$ python3 -q
>>> import numpy as np
>>> from numpy import linalg as LA
>>> np.set_printoptions(suppress=True, linewidth=200)
>>> M = np.loadtxt("m.csv", delimiter=",")
>>> print(M)
[[ 3.  3.  2.  2.  1.]
 [ 0. -2.  2.  1.  1.]
 [ 0. -1. -1.  0.  2.]
 [ 0.  2.  0.  2.  1.]
 [ 0.  0. -2. -1.  0.]]
>>> f = np.array([3, 0, 2, 1, 1])
>>> out = M + np.outer(f, np.eye(5)[0])
>>> print(LA.matrix_rank(out - M))
1
>>> print(round(LA.det(out) / LA.det(M), 2), np.round(1 + LA.solve(M, f)[0], 2))
2.25 2.25
>>> print(out)
[[ 6.  3.  2.  2.  1.]
 [ 0. -2.  2.  1.  1.]
 [ 2. -1. -1.  0.  2.]
 [ 1.  2.  0.  2.  1.]
 [ 1.  0. -2. -1.  0.]]
>>> out = M / LA.norm(M, axis=1, keepdims=True)
>>> G = out @ out.T
>>> print((np.abs(G) > 0.9).astype(int))
[[1 0 0 0 0]
 [0 1 0 0 0]
 [0 0 1 0 0]
 [0 0 0 1 0]
 [0 0 0 0 1]]
>>> print(np.round(np.degrees(np.arccos(np.clip(G[2, 0], -1, 1))), 2))
103.63
>>> A = np.loadtxt("case2.csv", delimiter=",")
>>> print(A)
[[  1.66   0.33   7.53   1.53  -2.38   2.58   0.58]
 [ -5.06   4.78   1.44   4.6    1.25  -2.54  -4.52]
 [ -3.11   5.1    0.92   3.32  -1.04  -1.67  -3.91]
 [  2.28   0.01   6.36   1.82  -1.66   5.16  -0.43]
 [  0.12  -1.09   7.42   2.34  -1.81   3.69  -0.47]
 [ -2.51   5.05   1.1    4.39   0.88  -2.69  -4.99]
 [ -1.18   4.94   0.07   5.19   1.05  -1.84  -3.56]
 [ -5.24   3.92  -1.64   5.46   1.37  -2.56  -5.32]
 [  0.46  -0.42   4.75   0.77   0.52   4.91  -1.21]
 [ -4.73   5.04   0.94   4.52   0.62  -0.34  -3.66]
 [  4.3   -0.2    6.27  -3.52 -10.39   3.49  -6.29]
 [  4.15   1.95   9.38  -4.75 -10.12   4.72  -9.34]
 [ -4.     5.75  -0.28   4.86  -0.3   -1.75  -3.78]
 [  0.31  -1.09   7.68   1.13  -1.86   2.82  -0.45]
 [  4.38  -0.11   8.57  -4.09 -10.27   2.01  -5.63]
 [ -2.7    5.48  -0.06   4.39  -1.36  -1.31  -4.17]
 [ -0.53  -0.19   8.07   0.6   -2.24   4.45  -0.15]
 [  4.24   1.3    8.37  -3.25  -9.99   5.63  -7.32]
 [ -4.81   6.44   0.42   4.43  -0.18  -0.99  -3.26]]
>>> cent = A[[6, 2]].astype(float)
>>> for _ in range(3):
...     labels = LA.norm(A[:, None] - cent, axis=-1).argmin(axis=1)
...     cent = np.array([A[labels == j].mean(axis=0) for j in range(2)])
... 
>>> print(labels)
[1 0 0 1 1 0 0 0 1 0 1 1 0 1 1 0 1 1 0]
>>> print(np.abs(cent[1] - cent[0]).argmax())
2
>>> print(np.round(cent[1] - cent[0], 2))
[ 5.84 -5.12  7.12 -5.32 -5.27  5.69  1.06]
>>> out = np.c_[A[:, :2] @ np.array([[3, 3], [2, 3]]), np.array([1, -1, 0, -1, -2, -1, -1, -1, 0, -1, -2, -2, 2, 0, -1, -2, 1, 1, 2])]
>>> print(out.round(2))
[[ 5.64  5.97  1.  ]
 [-5.62 -0.84 -1.  ]
 [ 0.87  5.97  0.  ]
 [ 6.86  6.87 -1.  ]
 [-1.82 -2.91 -2.  ]
 [ 2.57  7.62 -1.  ]
 [ 6.34 11.28 -1.  ]
 [-7.88 -3.96 -1.  ]
 [ 0.54  0.12  0.  ]
 [-4.11  0.93 -1.  ]
 [12.5  12.3  -2.  ]
 [16.35 18.3  -2.  ]
 [-0.5   5.25  2.  ]
 [-1.25 -2.34  0.  ]
 [12.92 12.81 -1.  ]
 [ 2.86  8.34 -2.  ]
 [-1.97 -2.16  1.  ]
 [15.32 16.62  1.  ]
 [-1.55  4.89  2.  ]]
>>> print(LA.matrix_rank(np.c_[A, out]))
8
>>> vec = np.array([0, 2, 0])
>>> y = out @ vec
>>> print(np.round(LA.solve(out.T @ out, out.T @ y), 2) + 0)
[0. 2. 0.]
>>> rng = np.random.default_rng(155)
>>> y = y + 0.05 * rng.normal(size=19)
>>> print(y.round(2))
[11.96 -1.75 11.92 13.75 -5.73 15.1  22.6  -7.88  0.29  1.81 24.58 36.59 10.42 -4.71 25.65 16.72 -4.41 33.23  9.79]
>>> beta, *_ = LA.lstsq(out, y)
>>> print(beta.round())
[ 0.  2. -0.]
>>> print([round(float(LA.norm(LA.solve(out.T @ out + lam * np.eye(3), out.T @ y))), 2) for lam in (0, 1, 10, 100)])
[1.99, 1.99, 1.92, 1.61]
>>> print(beta.round(2))
[ 0.01  1.99 -0.01]
>>> P = A @ LA.solve(A.T @ A, A.T)
>>> print(np.round(LA.eigvalsh(P), 2) + 0)
[0. 0. 0. 0. 0. 0. 0. 0. 0. 0. 0. 0. 1. 1. 1. 1. 1. 1. 1.]
>>> print(np.trace(P))
7.0
>>> print(np.round(np.diag(P), 2))
[0.39 0.33 0.14 0.4  0.35 0.39 0.46 0.59 0.45 0.21 0.45 0.59 0.19 0.28 0.45 0.24 0.35 0.34 0.4 ]
>>> print(np.round(P @ A[:, 6], 2))
[ 0.58 -4.52 -3.91 -0.43 -0.47 -4.99 -3.56 -5.32 -1.21 -3.66 -6.29 -9.34 -3.78 -0.45 -5.63 -4.17 -0.15 -7.32 -3.26]
>>> F = np.load("layer4.npy")
>>> print(F)
[[ -6.01  -6.81  11.87 -12.    -4.03   4.16  12.99   3.01  -1.09  -1.99  11.04  -2.95  12.07  -5.89]
 [ -0.07  -0.02  -0.1    0.11  -0.04   0.18  -0.13  -0.13  -0.04   0.11   0.15  -0.04   0.     0.02]
 [  0.02  -3.87   5.72  -5.91  -4.08   3.97   4.19   6.18  -3.96  -2.09   1.96  -5.95   6.08   0.07]
 [ -4.07  -7.94  12.86 -12.9   -5.95   5.94  11.99   7.04  -4.13  -2.8    8.99  -7.1   12.89  -4.04]
 [ -5.94  -7.08  11.98 -11.91  -4.     3.88  12.91   2.97  -0.84  -2.09  10.88  -3.05  12.    -5.97]
 [ -0.04  -1.95   2.95  -3.13  -2.03   2.03   2.03   2.94  -2.02  -1.13   1.16  -3.02   3.07   0.2 ]
 [ -4.16  -7.92  13.01 -13.1   -6.11   6.03  12.02   7.15  -4.03  -2.93   8.81  -6.94  12.9   -3.96]
 [  0.06  -6.04   9.02  -8.88  -6.21   6.01   6.04   8.93  -5.99  -2.87   3.11  -8.84   8.87  -0.11]
 [ -2.06  -0.85   2.22  -2.1    0.02  -0.07   3.05  -1.16   0.98   0.15   3.03   1.01   1.85  -1.97]
 [ -4.02  -3.81   6.94  -7.06  -2.03   2.11   8.06   0.98  -0.09  -0.73   6.96  -0.91   7.03  -3.87]
 [ -1.87  -0.91   1.81  -2.09  -0.02  -0.07   2.81  -1.05   0.95   0.1    2.81   0.92   2.1   -2.03]
 [ -0.1   -4.1    6.02  -5.97  -4.01   3.97   3.9    6.1   -4.    -1.88   1.91  -5.99   6.15  -0.18]
 [ -4.05  -5.92   9.94 -10.26  -3.99   4.15   9.88   4.05  -1.67  -1.97   7.86  -4.05  10.03  -4.16]
 [ -3.93  -6.13  10.1  -10.07  -3.88   4.08   9.84   4.01  -2.01  -1.94   7.8   -4.01   9.96  -3.89]]
>>> def softmax(z):
...     e = np.exp(z - z.max(axis=-1, keepdims=True))
...     return e / e.sum(axis=-1, keepdims=True)
... 
>>> print(np.round(softmax(F[6] + 4), 2) + 0)
[0.   0.   0.44 0.   0.   0.   0.16 0.   0.   0.   0.01 0.   0.39 0.  ]
>>> print(np.round(softmax(F).sum(axis=1), 2))
[1. 1. 1. 1. 1. 1. 1. 1. 1. 1. 1. 1. 1. 1.]
>>> print(np.round(softmax(F[6]), 2) + 0)
[0.   0.   0.44 0.   0.   0.   0.16 0.   0.   0.   0.01 0.   0.39 0.  ]
>>> S = F @ F.T / np.sqrt(14)
>>> print(softmax(S).round(6).argmax(axis=1))
[6 1 6 6 6 6 6 6 0 6 0 6 6 6]
>>> print(np.round(softmax(S)[6] @ F, 2))
[ -4.14  -7.92  12.98 -13.05  -6.07   6.01  12.01   7.12  -4.05  -2.9    8.85  -6.98  12.9   -3.98]
